$ python -q
>>> import numpy as np
>>> np.set_printoptions(suppress=True, linewidth=120)
>>> def rnd(a):
...     return np.round(a, 1) + 0
... 
>>> X = np.load("case8.npy")
>>> print(X)
[[  1  -3   9 -27]
 [  1  -2   4  -8]
 [  1  -1   1  -1]
 [  1   0   0   0]]
>>> M2 = np.array([[0, -1, 3], [3, 2, 4]])
>>> W2 = np.kron(M2, X)
>>> print(np.linalg.matrix_rank(W2))
8
>>> print(rnd(np.linalg.norm(W2, 2)), rnd(np.linalg.norm(M2, 2) * np.linalg.norm(X, 2)))
173.5 173.5
>>> print([round(float(x), 1) for x in np.linalg.svd(X, compute_uv=False)[:3]])
[30.1, 2.2, 0.9]
>>> print(rnd(np.linalg.norm(X, 2) / np.linalg.norm(X)))
1.0
>>> print(np.linalg.cond(X) > 100)
True
>>> print(round(np.log10(np.linalg.cond(X))))
2
>>> print(rnd(np.abs(np.linalg.svd(X)[2][-1])))
[0.1 0.7 0.7 0.1]
>>> feats = np.load("layer14.npy")
>>> print(feats)
[[3. 1. 1. 1. 1. 1. 1.]
 [1. 3. 1. 1. 1. 1. 1.]
 [1. 1. 3. 1. 1. 1. 1.]
 [1. 1. 1. 3. 1. 1. 1.]
 [1. 1. 1. 1. 3. 1. 1.]
 [1. 1. 1. 1. 1. 3. 1.]
 [1. 1. 1. 1. 1. 1. 3.]]
>>> # equal to its transpose
>>> ev, V = np.linalg.eigh(feats)
>>> x = np.array([4, 5, 4, 0, 2, 5, 3])
>>> print(np.abs(feats).sum(axis=1).max(), rnd(np.abs(ev).max()))
9.0 9.0
>>> print(rnd(V * np.sqrt(ev) @ V.T))
[[1.6 0.2 0.2 0.2 0.2 0.2 0.2]
 [0.2 1.6 0.2 0.2 0.2 0.2 0.2]
 [0.2 0.2 1.6 0.2 0.2 0.2 0.2]
 [0.2 0.2 0.2 1.6 0.2 0.2 0.2]
 [0.2 0.2 0.2 0.2 1.6 0.2 0.2]
 [0.2 0.2 0.2 0.2 0.2 1.6 0.2]
 [0.2 0.2 0.2 0.2 0.2 0.2 1.6]]
>>> x = np.ones(7)
>>> for _ in range(7):
...     x = feats @ x
...     x /= np.linalg.norm(x)
...     print(round(x @ feats @ x, 1))
... 
9.0
9.0
9.0
9.0
9.0
9.0
9.0
>>> print(rnd(np.linalg.eigvalsh(feats)[-1]))
9.0
>>> F = np.load("data.npy")
>>> print(F)
[[-1.  0.  0.  0.  0.  0.  0.  0.]
 [ 0.  8.  3.  9.  3.  0.  0.  3.]
 [ 0.  3.  0.  3.  1.  0.  0.  1.]
 [ 0.  9.  3.  8.  3.  0.  0.  3.]
 [ 0.  3.  1.  3.  0.  0.  0.  1.]
 [ 0.  0.  0.  0.  0. -1.  0.  0.]
 [ 0.  0.  0.  0.  0.  0. -1.  0.]
 [ 0.  3.  1.  3.  1.  0.  0.  0.]]
>>> # symmetric, so the eigenvalues are real
>>> rng = np.random.default_rng(45487)
>>> idx = rng.permutation(8)
>>> print(idx)
[4 3 1 6 5 2 7 0]
>>> M2 = F[idx][:, idx]
>>> print(rnd(np.sort(np.abs(np.linalg.eigvals(M2)))))
[ 1.  1.  1.  1.  1.  1.  1. 20.]
>>> print(M2)
[[ 0.  3.  3.  0.  0.  1.  1.  0.]
 [ 3.  8.  9.  0.  0.  3.  3.  0.]
 [ 3.  9.  8.  0.  0.  3.  3.  0.]
 [ 0.  0.  0. -1.  0.  0.  0.  0.]
 [ 0.  0.  0.  0. -1.  0.  0.  0.]
 [ 1.  3.  3.  0.  0.  0.  1.  0.]
 [ 1.  3.  3.  0.  0.  1.  0.  0.]
 [ 0.  0.  0.  0.  0.  0.  0. -1.]]
>>> print(np.trace(M2))
13.0
>>> M2 = F / np.linalg.norm(F, axis=1, keepdims=True)
>>> cov = M2 @ M2.T
>>> print(rnd(np.linalg.norm(M2, axis=1)))
[1. 1. 1. 1. 1. 1. 1. 1.]
>>> left, sigma, vt = np.linalg.svd(F)
>>> print(rnd(sigma))
[20.  1.  1.  1.  1.  1.  1.  1.]
>>> M2 = left[:, :1] @ np.diag(sigma[:1]) @ vt[:1]
>>> print(rnd(np.linalg.norm(F - M2) / np.linalg.norm(F)))
0.1
>>> print(np.linalg.matrix_rank(M2))
1
>>> A = np.array([[0, -2, 0, 0, 0, 0],
...     [0, 0, 0, 0, 0, 0],
...     [0, 0, 1, 0, 0, 0],
...     [0, 0, 0, 0, -2, 0],
...     [0, 0, 0, 0, 0, -2],
...     [0, 0, 0, 1, 0, 0]])
>>> idx = rng.permutation(6)
>>> print(idx)
[4 2 5 0 3 1]
>>> M2 = A[idx][:, idx]
>>> print(rnd(np.sort(np.abs(np.linalg.eigvals(M2)))))
[0.  0.  1.  1.6 1.6 1.6]
>>> print(M2)
[[ 0  0 -2  0  0  0]
 [ 0  1  0  0  0  0]
 [ 0  0  0  0  1  0]
 [ 0  0  0  0  0 -2]
 [-2  0  0  0  0  0]
 [ 0  0  0  0  0  0]]
>>> print(np.allclose(M2, A))
False
>>> left, sigma, vt = np.linalg.svd(M2)
>>> V = vt[:(sigma > 1e-8).sum()]
>>> x = M2[1] + 3 * M2[4] + rng.integers(2) * np.eye(6)[2]
>>> print(x)
[-6.  1.  1.  0.  0.  0.]
>>> print(np.diag(V.T @ V))
[1. 1. 1. 0. 1. 1.]
>>> print(np.allclose(V.T @ V @ x, x))
True
>>> print(np.linalg.matrix_rank(np.vstack([M2, x])))
5
>>> print(rnd(A @ np.linalg.pinv(A) @ A))
[[ 0. -2.  0.  0.  0.  0.]
 [ 0.  0.  0.  0.  0.  0.]
 [ 0.  0.  1.  0.  0.  0.]
 [ 0.  0.  0.  0. -2.  0.]
 [ 0.  0.  0.  0.  0. -2.]
 [ 0.  0.  0.  1.  0.  0.]]
>>> print(rnd(np.trace(np.linalg.pinv(A) @ A)))
5.0
>>> print(np.abs(np.diag(np.linalg.qr(A)[1])) > 1e-9)
[False False  True  True  True  True]
>>> print(np.unique(A.round(6), axis=0).shape)
(6, 6)
>>> mat = np.load("run6.npy")
>>> print(mat)
[[ 0 -2  0]
 [-1 -3 -1]
 [ 0 -2  0]
 [ 3  1  3]
 [ 2  0  2]]
>>> # row 2 repeats row 0
>>> rank = np.linalg.matrix_rank(mat)
>>> print(rank)
2
>>> N = np.linalg.svd(mat)[2][rank:].T
>>> print([int(np.linalg.matrix_rank(mat[:, :j + 1])) for j in range(3)])
[1, 2, 2]
>>> print(np.allclose(mat @ N, 0))
True
>>> print(rnd(N @ N.T))
[[ 0.5  0.  -0.5]
 [ 0.   0.   0. ]
 [-0.5  0.   0.5]]
>>> print(N.shape)
(3, 1)
>>> print([int(np.linalg.matrix_rank(np.delete(mat, i, axis=0))) for i in range(5)])
[2, 2, 2, 2, 2]
>>> left, sigma, vt = np.linalg.svd(mat)
>>> print(np.argmax(sigma[:-1] / (sigma[1:] + 1e-6)) + 1)
2
>>> print(rnd(sigma))
[5.7 3.6 0. ]
>>> M2 = left[:, :2] @ np.diag(sigma[:2]) @ vt[:2]
>>> print(rnd(np.linalg.norm(mat - M2, 2)), rnd(sigma[2]))
0.0 0.0
>>> print(rnd(np.abs(mat - M2).max()))
0.0
>>> print(np.linalg.matrix_rank(mat, rtol=0.05))
2
>>> print(np.unique(mat.round(6), axis=0).shape)
(4, 3)
>>> print(np.linalg.lstsq(mat[:-1].T, mat[-1])[2])
2
>>> print(rnd(np.trace(np.linalg.pinv(mat) @ mat)))
2.0
>>> left, sigma, vt = np.linalg.svd(mat)
>>> V = vt[:(sigma > 1e-8).sum()]
>>> x = mat[2] + 5 * mat[3] + rng.integers(2) * np.eye(3)[1]
>>> print(x)
[15.  3. 15.]
>>> print(rnd(np.linalg.norm(x - V.T @ V @ x)))
0.0
>>> print(np.linalg.matrix_rank(np.vstack([mat, x])))
2
>>> print(rnd(np.diag(V.T @ V)))
[0.5 1.  0.5]
